In [1]: import numpy as np

In [2]: import numpy.linalg as la

In [3]: np.set_printoptions(suppress=True, linewidth=100)

In [4]: def rnd(a):
   ...:     return np.round(a, 4) + 0
   ...: 

In [5]: W0 = np.loadtxt("mat.csv", delimiter=",")

In [6]: print(W0)
[[-2.2101  4.1126 -3.177 ]
 [ 1.28    2.1815 -2.6417]
 [-0.9763  1.0359 -0.3278]
 [ 0.9346 -1.3033  1.018 ]
 [-2.762   3.9033 -2.8398]
 [ 0.6462  0.0603 -0.9096]
 [ 2.9768 -2.3288 -0.2597]
 [ 1.2637  0.1669 -0.717 ]
 [-1.3449  1.8907 -1.2341]
 [-2.9425 -0.4495  3.4614]
 [-3.2643  3.32   -1.1309]
 [-1.9002 -0.0501  2.2737]
 [-1.078   3.6049 -3.0162]]

In [7]: Xc = W0 - W0.mean(axis=1)
ValueError: operands could not be broadcast together with shapes (13,3) (13,) 


In [8]: Xc = W0 - W0.mean(axis=0)

In [9]: U, sig, Vh = la.svd(Xc, full_matrices=False)

In [10]: print(rnd(np.abs(Vh[-1])))
[0.4828 0.6812 0.5504]

In [11]: print(rnd(Vh[0] * np.sign(Vh[0, np.abs(Vh[0]).argmax()])))
[-0.3984  0.7305 -0.5547]

In [12]: print(rnd(sig))
[9.909  7.0483 0.8929]

In [13]: print(rnd((sig ** 2).sum() ** 2 / (sig ** 4).sum()))
1.8251

In [14]: gram = W0.T @ W0

In [15]: print(rnd(la.svd(W0, compute_uv=False) ** 2))
[131.6432  49.8923   0.8852]

In [16]: print(rnd(np.trace(gram)), rnd((W0 ** 2).sum()))
182.4208 182.4208

In [17]: print(rnd(gram))
[[ 52.7496 -41.8383   4.5853]
 [-41.8383  72.9317 -49.7801]
 [  4.5853 -49.7801  56.7395]]

In [18]: W2 = W0[[0, 7]].astype(float)

In [19]: for _ in range(5):
    ...:     z = la.norm(W0[:, None] - W2, axis=-1).argmin(axis=1)
    ...:     W2 = np.array([W0[z == j].mean(axis=0) for j in range(2)])
    ...: 

In [20]: print(z)
[0 0 1 1 0 1 1 1 0 1 0 1 0]

In [21]: print(np.abs(W2[1] - W2[0]).argmax())
1

In [22]: print(np.bincount(z))
[6 7]

In [23]: print(rnd(W2))
[[-1.5632  3.1688 -2.34  ]
 [ 0.0003 -0.4098  0.6484]]

In [24]: print(rnd(W2[1] - W2[0]))
[ 1.5635 -3.5786  2.9884]

In [25]: other = np.c_[W0[:, :1] @ np.array([[2]]), np.array([-2, 1, -1, 0, 2, 2, 0, 1, 0, -2, 0, 2, 0])]

In [26]: print(other)
[[-4.4202 -2.    ]
 [ 2.56    1.    ]
 [-1.9526 -1.    ]
 [ 1.8692  0.    ]
 [-5.524   2.    ]
 [ 1.2924  2.    ]
 [ 5.9536  0.    ]
 [ 2.5274  1.    ]
 [-2.6898  0.    ]
 [-5.885  -2.    ]
 [-6.5286  0.    ]
 [-3.8004  2.    ]
 [-2.156   0.    ]]

In [27]: print(la.matrix_rank(other))
2

In [28]: print(rnd(la.norm(other - W0 @ la.lstsq(W0, other)[0], axis=0)))
[0.     4.6127]

In [29]: feats = np.array([[-0.4, -2.7, 0.5],
    ...:     [2.7, -0.1, -0.3],
    ...:     [-1.1, 0.2, 1.4],
    ...:     [-0.1, -0.5, 0.7],
    ...:     [0.1, -0.9, 1.3],
    ...:     [1.3, -0.3, 0.1],
    ...:     [-0.3, -0.9, 0.5],
    ...:     [1.0, 0.1, 1.3],
    ...:     [0.1, 1.0, 0.2],
    ...:     [0.3, -0.4, 0.7],
    ...:     [0.9, 0.0, -0.9]])

In [30]: rng = np.random.default_rng(17086)

In [31]: feats[:, 2] = 3 * feats[:, 0] + 0.02 * rng.normal(size=11)

In [32]: print(rnd(feats))
[[-0.4    -2.7    -1.1624]
 [ 2.7    -0.1     8.1023]
 [-1.1     0.2    -3.2713]
 [-0.1    -0.5    -0.3425]
 [ 0.1    -0.9     0.3401]
 [ 1.3    -0.3     3.894 ]
 [-0.3    -0.9    -0.9292]
 [ 1.      0.1     3.0061]
 [ 0.1     1.      0.3054]
 [ 0.3    -0.4     0.9096]
 [ 0.9     0.      2.7281]]

In [33]: vec = np.array([-7, 0, -9])

In [34]: rhs = feats @ vec

In [35]: print(rnd(la.solve(feats.T @ feats, feats.T @ rhs)))
[-7.  0. -9.]

In [36]: print(rnd(la.pinv(feats) @ feats))
[[1. 0. 0.]
 [0. 1. 0.]
 [0. 0. 1.]]

In [37]: print(rnd(la.lstsq(feats, rhs)[0]))
[-7.  0. -9.]

In [38]: print(rnd(rhs))
[ 13.262  -91.821   37.1419   3.7823  -3.7605 -44.1458  10.4629 -34.0553  -3.4486 -10.286  -30.8527]

In [39]: rhs = rhs + 0.02 * rng.normal(size=11)

In [40]: print(rnd(rhs))
[ 13.2374 -91.8086  37.1537   3.8051  -3.7455 -44.1976  10.497  -34.0446  -3.4699 -10.2773 -30.8469]

In [41]: coef, *_ = la.lstsq(feats, rhs)

In [42]: print(rnd(feats.T @ (rhs - feats @ coef)))
[0. 0. 0.]

In [43]: print(coef.round())
[-6. -0. -9.]

In [44]: print([round(float(la.norm(la.solve(feats.T @ feats + lam * np.eye(3), feats.T @ rhs))), 2) for lam in (0, 1, 10, 100)])
[11.21, 10.67, 9.95, 5.95]

In [45]: print(rnd(la.norm(rhs - feats @ coef)))
0.0762

In [46]: other = np.c_[feats[:, :1] @ np.array([[2]]), np.array([9, -8, 3, -3, 2, 6, -4, 7, -2, 6, -2])]

In [47]: print(other)
[[-0.8  9. ]
 [ 5.4 -8. ]
 [-2.2  3. ]
 [-0.2 -3. ]
 [ 0.2  2. ]
 [ 2.6  6. ]
 [-0.6 -4. ]
 [ 2.   7. ]
 [ 0.2 -2. ]
 [ 0.6  6. ]
 [ 1.8 -2. ]]

In [48]: print(rnd(la.norm(other - feats @ la.lstsq(feats, other)[0], axis=0)))
[ 0.     14.1211]

In [49]: print(la.matrix_rank(np.c_[feats, other]))
4

In [50]: J = np.loadtxt("out6.csv", delimiter=",")

In [51]: print(J)
[[ 12.8916   4.6145  -2.3945]
 [ -5.1347   5.7946   2.089 ]
 [  0.6904  -7.1142   4.2702]
 [ 10.9607   0.4914   4.6188]
 [ 12.9204   0.3103   0.5702]
 [ -3.1746 -10.2104   8.8296]
 [-14.7062   3.0688 -11.3813]
 [  0.368    0.0697   0.5802]
 [ -3.439    0.3496   3.1255]
 [-14.379    1.8377   7.5848]
 [ -4.884    3.5237   8.0633]
 [ -9.2013  -2.6892   3.2664]
 [ 11.5121   1.5826  17.8459]
 [ -4.0256   5.6709  -5.0481]
 [ -8.0105  11.7595 -10.9518]
 [  2.3964  -2.6415   1.8515]
 [ -7.765   -1.1872  -7.6907]
 [  3.4555   5.5147  -9.1315]
 [-12.5256   2.2275  -4.2495]
 [ -7.9382  -2.2829   4.3639]
 [ -2.7916  10.483   -9.001 ]
 [  6.4408  -3.0612   0.7275]
 [ -7.6482   8.72    -0.4063]
 [ -6.8591  -8.8917   1.5026]
 [ -3.4889  -4.2592   2.8713]]

In [52]: Xc = J - J.mean(axis=0)

In [53]: V = la.svd(Xc)[2][:2]

In [54]: other = Xc - Xc @ V.T @ V

In [55]: print(rnd(other.std(axis=0)))
[0.5513 3.3127 2.383 ]

In [56]: print(rnd(np.diag(V.T @ V)))
[0.9821 0.3528 0.6651]
